$ ipython --no-banner

In [1]: import numpy as np

In [2]: from numpy import linalg as LA

In [3]: np.set_printoptions(precision=3, suppress=True, linewidth=120, legacy="1.25")

In [4]: def rnd(a):
   ...:     return np.round(a, 3) + 0
   ...: 

In [5]: m1 = np.load("data.npy")

In [6]: print(m1)
[[ 5  5  5  5  5  5  5  5  5  5  5]
 [ 5 10 10 10 10 10 10 10 10 10 10]
 [ 5 10 15 15 15 15 15 15 15 15 15]
 [ 5 10 15 20 20 20 20 20 20 20 20]
 [ 5 10 15 20 25 25 25 25 25 25 25]
 [ 5 10 15 20 25 30 30 30 30 30 30]
 [ 5 10 15 20 25 30 35 35 35 35 35]
 [ 5 10 15 20 25 30 35 40 40 40 40]
 [ 5 10 15 20 25 30 35 40 45 45 45]
 [ 5 10 15 20 25 30 35 40 45 50 50]
 [ 5 10 15 20 25 30 35 40 45 50 55]]

In [7]: evals, vecs = LA.eigh(m1)

In [8]: print(rnd(vecs.T @ m1 @ vecs))
[[  1.274   0.      0.      0.      0.      0.      0.      0.      0.      0.      0.   ]
 [  0.      1.348   0.      0.      0.      0.      0.      0.      0.      0.      0.   ]
 [  0.      0.      1.486   0.      0.      0.      0.      0.      0.      0.      0.   ]
 [  0.      0.      0.      1.712   0.      0.      0.      0.      0.      0.      0.   ]
 [  0.      0.      0.      0.      2.077   0.      0.      0.      0.      0.      0.   ]
 [  0.      0.      0.      0.      0.      2.683   0.      0.      0.      0.      0.   ]
 [  0.      0.      0.      0.      0.      0.      3.759   0.      0.      0.      0.   ]
 [  0.      0.      0.      0.      0.      0.      0.      5.906   0.      0.      0.   ]
 [  0.      0.      0.      0.      0.      0.      0.      0.     11.146   0.      0.   ]
 [  0.      0.      0.      0.      0.      0.      0.      0.      0.     30.197   0.   ]
 [  0.      0.      0.      0.      0.      0.      0.      0.      0.      0.    268.412]]

In [9]: print(rnd(LA.eigvalsh(m1 @ m1)))
[    1.622     1.817     2.208     2.932     4.315     7.199    14.128    34.877   124.241   911.88  72044.78 ]

In [10]: print((evals > 1e-8).sum(), (evals < -1e-8).sum())
11 0

In [11]: print(rnd(LA.svd(m1, compute_uv=False)))
[268.412  30.197  11.146   5.906   3.759   2.683   2.077   1.712   1.486   1.348   1.274]

In [12]: print(rnd(vecs @ np.diag(evals) @ vecs.T))
[[ 5.  5.  5.  5.  5.  5.  5.  5.  5.  5.  5.]
 [ 5. 10. 10. 10. 10. 10. 10. 10. 10. 10. 10.]
 [ 5. 10. 15. 15. 15. 15. 15. 15. 15. 15. 15.]
 [ 5. 10. 15. 20. 20. 20. 20. 20. 20. 20. 20.]
 [ 5. 10. 15. 20. 25. 25. 25. 25. 25. 25. 25.]
 [ 5. 10. 15. 20. 25. 30. 30. 30. 30. 30. 30.]
 [ 5. 10. 15. 20. 25. 30. 35. 35. 35. 35. 35.]
 [ 5. 10. 15. 20. 25. 30. 35. 40. 40. 40. 40.]
 [ 5. 10. 15. 20. 25. 30. 35. 40. 45. 45. 45.]
 [ 5. 10. 15. 20. 25. 30. 35. 40. 45. 50. 50.]
 [ 5. 10. 15. 20. 25. 30. 35. 40. 45. 50. 55.]]

In [13]: print(np.abs(vecs[:, -1]).round(6).argmax())
10

In [14]: print(rnd(evals))
[  1.274   1.348   1.486   1.712   2.077   2.683   3.759   5.906  11.146  30.197 268.412]
